>>> import numpy as np
>>> from numpy import linalg as LA
>>> np.set_printoptions(precision=2, suppress=True, linewidth=160, legacy="1.25")
>>> J = np.load("layer5.npy")
>>> J
array([[2, 1, 2],
       [2, 2, 1],
       [1, 2, 2]])
>>> proj = np.triu(np.array([[1, 3, -2], [-1, 3, 1], [2, 0, 2]]), 1) + np.eye(3)
>>> other = proj @ J @ LA.inv(proj)
>>> np.trace(other), np.trace(J)
(6.0, 6)
>>> rng = np.random.default_rng(83816)
>>> idx = rng.permutation(3)
>>> idx
array([2, 1, 0])
>>> other = J[idx][:, idx]
>>> round(LA.det(other), 2), round(LA.det(J[idx]), 2)
(5.0, -5.0)
>>> np.diag(other)
array([2, 2, 2])
>>> vec = np.array([6, 3, 5])
>>> target = J @ vec
>>> beta, lr = np.zeros(3), 1 / LA.norm(J, 2) ** 2
>>> for i in range(6):
...     beta -= lr * J.T @ (J @ beta - target)
...     if i % 1 == 0: print(i, round(LA.norm(J @ beta - target), 2))
... 
0 2.07
1 1.99
2 1.91
3 1.83
4 1.76
5 1.69
>>> beta
array([4.96, 4.3 , 4.74])
>>> round(LA.cond(J), 2)
5.0
>>> feats = np.array([[-2.6, -0.08, -0.38],
...     [-5.17, -0.25, -0.8],
...     [0.04, 0.01, 0.05],
...     [-10.49, -0.44, -1.59],
...     [-10.36, -0.39, -1.53],
...     [0.0, -0.04, 0.02],
...     [-12.95, -0.48, -2.01],
...     [-5.2, -0.19, -0.81],
...     [-2.56, -0.11, -0.34],
...     [-13.06, -0.5, -2.03],
...     [-12.95, -0.53, -1.94],
...     [-2.6, -0.09, -0.41],
...     [-10.42, -0.38, -1.62],
...     [-5.11, -0.16, -0.8],
...     [-7.75, -0.22, -1.15],
...     [-0.07, 0.1, -0.06],
...     [-10.42, -0.3, -1.54],
...     [0.08, 0.03, 0.01],
...     [-2.59, -0.03, -0.37],
...     [-7.8, -0.29, -1.24],
...     [-10.42, -0.36, -1.51]])
>>> # column 0 dominates
>>> other = J[0, 0] * J[1:] - np.outer(J[1:, 0], J[0])
>>> other
array([[ 0,  2, -2],
       [ 0,  3,  2]])
>>> LA.matrix_rank(other), LA.matrix_rank(J)
(2, 3)
>>> t3 = np.stack([other, -3 * other, other[::-1]])
>>> (t3 @ other.T).shape
(3, 2, 2)
>>> np.einsum("bij,cij->bc", t3, t3)
array([[ 21, -63,   4],
       [-63, 189, -12],
       [  4, -12,  21]])
>>> LA.matrix_rank(t3)
array([2, 2, 2])
>>> t3.sum(axis=0)
array([[ 0, -1,  6],
       [ 0, -4, -6]])
>>> other = np.array([[0, 2, 1], [2, 2, -1], [2, 0, 2], [1, 0, 0]])
>>> m1 = other.T @ other
>>> m1
array([[9, 4, 2],
       [4, 8, 0],
       [2, 0, 6]])
>>> # equal to its transpose
>>> vec = np.ones(3)
>>> for _ in range(4):
...     vec = m1 @ vec
...     vec /= LA.norm(vec)
...     print(round(vec @ m1 @ vec, 2))
... 
12.66
12.83
12.86
12.87
>>> vec
array([0.76, 0.61, 0.24])
>>> proj = np.triu(np.array([[0, 1, 3], [3, 1, 2], [1, -1, -3]]), 1) + np.eye(3)
>>> other = proj @ m1 @ LA.inv(proj)
>>> round(float(LA.det(other)), 2)
304.0
>>> np.count_nonzero(m1)
7
>>> m1.shape
(3, 3)
>>> round(LA.norm(m1), 2)
14.87
>>> LA.matrix_rank(m1)
3
>>> m1.mean(axis=0)
array([5.  , 4.  , 2.67])
>>> m1.sum(axis=0)
array([15, 12,  8])
>>> m1.sum(axis=1)
array([15, 12,  8])
